$ python -q
>>> import numpy as np
>>> np.set_printoptions(precision=4, suppress=True, linewidth=100)
>>> def rnd(a):
...     return np.round(a, 4) + 0
... 
>>> F = np.array([[1.0, 1.2, 1.0, 0.7, -1.7, -0.7, 0.3, -1.1, 0.2, -2.3, -1.6],
...     [-2.2, 0.3, -0.2, -0.9, 0.7, 0.2, -1.2, -0.9, -0.1, 0.8, 1.1],
...     [1.3, 0.3, 0.4, 0.1, 1.2, -1.8, -1.9, 0.1, 0.4, 0.6, -1.9],
...     [0.1, -0.4, 0.3, 0.8, -0.2, 0.6, 1.8, -0.6, 1.5, 1.1, -0.3],
...     [0.3, 0.6, 0.0, -0.4, -1.2, 0.6, 2.0, 0.1, 0.1, -0.5, -0.3],
...     [1.9, 0.5, 0.3, 1.0, -0.5, -1.0, 0.1, 0.7, -0.5, 1.0, -1.2],
...     [-0.3, -0.8, 1.7, -1.0, -0.6, 0.3, 0.9, 0.7, -0.9, -0.2, 0.0],
...     [0.4, -0.5, 1.6, 0.8, 1.0, 1.2, -1.4, -1.0, 1.1, -1.0, 1.0]])
>>> rng = np.random.default_rng(673)
>>> F[3] = F[2] + 0.02 * rng.normal(size=11)
>>> print(rnd(F))
[[ 1.      1.2     1.      0.7    -1.7    -0.7     0.3    -1.1     0.2    -2.3    -1.6   ]
 [-2.2     0.3    -0.2    -0.9     0.7     0.2    -1.2    -0.9    -0.1     0.8     1.1   ]
 [ 1.3     0.3     0.4     0.1     1.2    -1.8    -1.9     0.1     0.4     0.6    -1.9   ]
 [ 1.2778  0.2977  0.4188  0.0899  1.2049 -1.802  -1.9165  0.11    0.3759  0.6023 -1.9163]
 [ 0.3     0.6     0.     -0.4    -1.2     0.6     2.      0.1     0.1    -0.5    -0.3   ]
 [ 1.9     0.5     0.3     1.     -0.5    -1.      0.1     0.7    -0.5     1.     -1.2   ]
 [-0.3    -0.8     1.7    -1.     -0.6     0.3     0.9     0.7    -0.9    -0.2     0.    ]
 [ 0.4    -0.5     1.6     0.8     1.      1.2    -1.4    -1.      1.1    -1.      1.    ]]
>>> left, sig, Vt = np.linalg.svd(F, full_matrices=False)
>>> rnd(Vt @ Vt.T)
array([[1., 0., 0., 0., 0., 0., 0., 0.],
       [0., 1., 0., 0., 0., 0., 0., 0.],
       [0., 0., 1., 0., 0., 0., 0., 0.],
       [0., 0., 0., 1., 0., 0., 0., 0.],
       [0., 0., 0., 0., 1., 0., 0., 0.],
       [0., 0., 0., 0., 0., 1., 0., 0.],
       [0., 0., 0., 0., 0., 0., 1., 0.],
       [0., 0., 0., 0., 0., 0., 0., 1.]])
>>> rnd(sig / sig[0])
array([1.    , 0.8291, 0.6274, 0.4265, 0.3821, 0.2034, 0.1542, 0.0025])
>>> rnd(left.T @ F @ Vt.T)
array([[6.0769, 0.    , 0.    , 0.    , 0.    , 0.    , 0.    , 0.    ],
       [0.    , 5.0385, 0.    , 0.    , 0.    , 0.    , 0.    , 0.    ],
       [0.    , 0.    , 3.8126, 0.    , 0.    , 0.    , 0.    , 0.    ],
       [0.    , 0.    , 0.    , 2.5917, 0.    , 0.    , 0.    , 0.    ],
       [0.    , 0.    , 0.    , 0.    , 2.322 , 0.    , 0.    , 0.    ],
       [0.    , 0.    , 0.    , 0.    , 0.    , 1.2359, 0.    , 0.    ],
       [0.    , 0.    , 0.    , 0.    , 0.    , 0.    , 0.937 , 0.    ],
       [0.    , 0.    , 0.    , 0.    , 0.    , 0.    , 0.    , 0.0155]])
>>> rnd(np.sqrt((sig ** 2).sum())), rnd(np.linalg.norm(F))
(np.float64(9.5585), np.float64(9.5585))
>>> left.shape, sig.shape, Vt.shape
((8, 8), (8,), (8, 11))
>>> print(rnd(np.abs(Vt[0])))
[0.4864 0.1309 0.1052 0.1745 0.1571 0.4721 0.387  0.031  0.0763 0.0754 0.543 ]
>>> (sig > 1e-8).sum()
np.int64(8)
>>> print(np.allclose(left * sig @ Vt, F))
True
